$ python -q
>>> import numpy as np
>>> np.set_printoptions(precision=1, suppress=True, linewidth=120)
>>> K = np.array([[2.0, 2.0, 0.0], [2.0, -7.0, 2.0], [0.0, 2.0, -3.0]])
>>> print(K)
[[ 2.  2.  0.]
 [ 2. -7.  2.]
 [ 0.  2. -3.]]
>>> B = K[0, 0] * K[1:] - np.outer(K[1:, 0], K[0])
>>> print(B)
[[  0. -18.   4.]
 [  0.   4.  -6.]]
>>> print(K[:, 0] / K[0, 0])
[1. 1. 0.]
>>> rng = np.random.default_rng(67450)
>>> B = K + rng.integers(-2, 3, (3, 1)) @ rng.integers(-2, 3, (1, 3))
>>> print(B)
[[  4.   4.   2.]
 [ -2. -11.  -2.]
 [  4.   6.   1.]]
>>> print(B - K)
[[ 2.  2.  2.]
 [-4. -4. -4.]
 [ 4.  4.  4.]]
>>> print(np.linalg.svd(B - K, compute_uv=False))
[10.4  0.   0. ]
>>> print(np.linalg.matrix_rank(B - K, tol=1e-8))
1
>>> print(np.abs(B - K).sum(axis=1))
[ 6. 12. 12.]
>>> print([round(float(np.linalg.det(K[:i, :i])), 2) + 0 for i in range(1, 4)])
[2.0, -18.0, 46.0]
>>> try:
...     np.linalg.cholesky(K)
... except np.linalg.LinAlgError as e:
...     print(e)
... 
Matrix is not positive definite
>>> ev, evecs = np.linalg.eigh(K)
>>> x = np.array([0, -1, 5])
>>> print(x @ K @ x)
-102.0
>>> print(np.abs(K).sum(axis=1).max(), round(np.abs(ev).max(), 1))
11.0 8.2
>>> print(np.round(evecs * np.maximum(ev, 0) @ evecs.T, 1) + 0)
[[2.3 0.5 0.2]
 [0.5 0.1 0. ]
 [0.2 0.  0. ]]
>>> print(evecs * np.abs(ev) @ evecs.T)
[[ 2.6 -0.9  0.4]
 [-0.9  7.2 -1.9]
 [ 0.4 -1.9  3. ]]
>>> X = np.loadtxt("a.csv", delimiter=",")
>>> print(X)
[[-2.  1. -3.  0.  2.  3.]
 [-2. -1. -2.  0.  1.  3.]
 [-2. -1. -2.  0.  1.  3.]]
>>> B = X / np.linalg.norm(X, axis=1, keepdims=True)
>>> G = B @ B.T
>>> print(np.linalg.norm(B, axis=1))
[1. 1. 1.]
>>> print(np.argwhere(np.triu(np.abs(G) > 0.95, 1)))
[[1 2]]
>>> print(G[2])
[0.9 1.  1. ]
>>> print(round(float(np.trace(np.linalg.pinv(X) @ X)), 1))
2.0
>>> print(np.abs(np.diag(np.linalg.qr(X)[1])) > 1e-9)
[ True  True False]
>>> print(np.linalg.lstsq(X[:-1].T, X[-1])[2])
2
>>> print(round(float(np.linalg.norm(X, 2) / np.linalg.norm(X)), 1))
1.0
>>> B = X + rng.integers(-2, 3, (3, 2)) @ rng.integers(-2, 3, (2, 6))
>>> print(B)
[[ 0. -5. -5.  3.  5. -3.]
 [-4.  1. -2. -2. -1.  5.]
 [-6. -5. -6. -2. -1. -1.]]
>>> print(B - X)
[[ 2. -6. -2.  3.  3. -6.]
 [-2.  2.  0. -2. -2.  2.]
 [-4. -4. -4. -2. -2. -4.]]
>>> left, s, vt = np.linalg.svd(X)
>>> evecs = vt[:(s > 1e-8).sum()]
>>> x = X[2] + 2 * X[0] + rng.integers(2) * np.eye(6)[1]
>>> print(x)
[-6.  1. -8.  0.  5.  9.]
>>> print(np.linalg.matrix_rank(np.vstack([X, x])))
2
>>> print(np.diag(evecs.T @ evecs))
[0.2 0.8 0.3 0.  0.2 0.5]
>>> m1 = np.load("mat.npy")
>>> print(m1)
[[  6 -18  15   3  -9   9]
 [ -6   0   3   3   9  -9]
 [ -4  -3   5   3   6  -6]]
>>> left, s, vt = np.linalg.svd(m1)
>>> print(s.round(1) + 0)
[28.2 17.6  0. ]
>>> B = left[:, :2] @ np.diag(s[:2]) @ vt[:2]
>>> print(np.linalg.matrix_rank(m1, rtol=0.05))
2
>>> print(np.round(np.abs(m1 - B).max(), 1))
0.0
>>> print(round(float(np.linalg.norm(m1 - B) / np.linalg.norm(m1)), 1))
0.0
>>> left, s = np.linalg.svd(m1)
Traceback (most recent call last):
  File "<python-input-50>", line 1, in <module>
    left, s = np.linalg.svd(m1)
    ^^^^^^^
ValueError: too many values to unpack (expected 2)
>>> left, s, vt = np.linalg.svd(m1, full_matrices=False)
>>> print(round(np.sqrt((s ** 2).sum()), 1), round(float(np.linalg.norm(m1)), 1))
33.2 33.2
>>> print(left.shape, s.shape, vt.shape)
(3, 3) (3,) (3, 6)
>>> print((s > 1e-8).sum())
2
>>> print(np.abs(left[:, 0]).round(6).argmax())
0
>>> data = np.array([[1, 0, 0, 0], [-2, 1, 0, 0], [1, -1, 1, 0], [-2, 1, 2, 1]])
>>> x = np.array([-5, 3, 6, -6])
>>> h = np.maximum(data @ x, 0)
>>> print(data * (h > 1e-9)[:, None])
[[ 0  0  0  0]
 [-2  1  0  0]
 [ 0  0  0  0]
 [-2  1  2  1]]
>>> print(np.maximum(data @ x, 0) - np.maximum(-data @ x, 0))
[-5 13 -2 19]
>>> print(np.maximum(data @ (3 * x), 0))
[ 0 39  0 57]
>>> x = np.array([3, 7, 7, 8])
>>> rhs = data @ x
>>> print(rhs)
[ 3  1  3 23]
>>> print(np.linalg.solve(data.T, data[2]))
[0. 0. 1. 0.]
>>> z = rng.permutation(4)
>>> print(z)
[3 1 2 0]
>>> B = data[z][:, z]
>>> print(np.trace(B))
4
>>> print(np.diag(B))
[1 1 1 1]
>>> print(np.sort(np.abs(np.linalg.eigvals(B))))
[1. 1. 1. 1.]
>>> print(np.allclose(B, data))
False
>>> print(data.ravel(order="F"))
[ 1 -2  1 -2  0  1 -1  1  0  0  1  2  0  0  0  1]
>>> print(data.reshape(-1, 2))
[[ 1  0]
 [ 0  0]
 [-2  1]
 [ 0  0]
 [ 1 -1]
 [ 1  0]
 [-2  1]
 [ 2  1]]
>>> blk = data.reshape(4, 2, -1)
>>> print(np.swapaxes(blk, 1, 2)[2])
[[ 1  1]
 [-1  0]]
>>> print(np.einsum("ihd,jhd->hij", blk, blk).shape)
(2, 4, 4)
>>> print(blk.sum(axis=1))
[[ 1  0]
 [-2  1]
 [ 2 -1]
 [ 0  2]]
>>> A = np.loadtxt("w.csv", delimiter=",")
>>> print(A)
[[-0.3  0.2 -0.9]
 [ 0.7 -0.6 -0.3]
 [-0.7 -0.8  0.1]]
>>> r0, r1 = A[0], A[1]
>>> print(round(r0 @ r1, 1))
0.0
>>> p = (r0 @ r1) / (r0 @ r0) * r0
>>> print(np.round(np.outer(r0, r1), 1) + 0)
[[-0.2  0.2  0.1]
 [ 0.1 -0.1  0. ]
 [-0.7  0.6  0.3]]
>>> w1 = np.array([[0, 2, 1, 3, 2, 1], [0, 0, 0, 0, 3, 2], [0, 0, 1, 3, 2, 2]])
>>> beta = np.array([6, -3, 2, 7, -5, 8])
>>> act = np.maximum(A @ w1 + beta, 0)
>>> print(np.linalg.matrix_rank(act))
3
>>> print((act > 0).mean(axis=0))
[1. 0. 1. 1. 0. 1.]
>>> C = np.array([[3, 3, 2],
...     [-3, 2, 1],
...     [-3, 1, -2],
...     [3, -2, -2],
...     [2, 0, 2],
...     [1, -2, 2]])
>>> print(act @ C)
[[31.7 -0.1 16.1]
 [42.1 -9.5  4.5]
 [35.5 -3.1 10.6]]
>>> print(w1 @ C)
[[ 5 -3  0]
 [ 8 -4 10]
 [12 -9  0]]
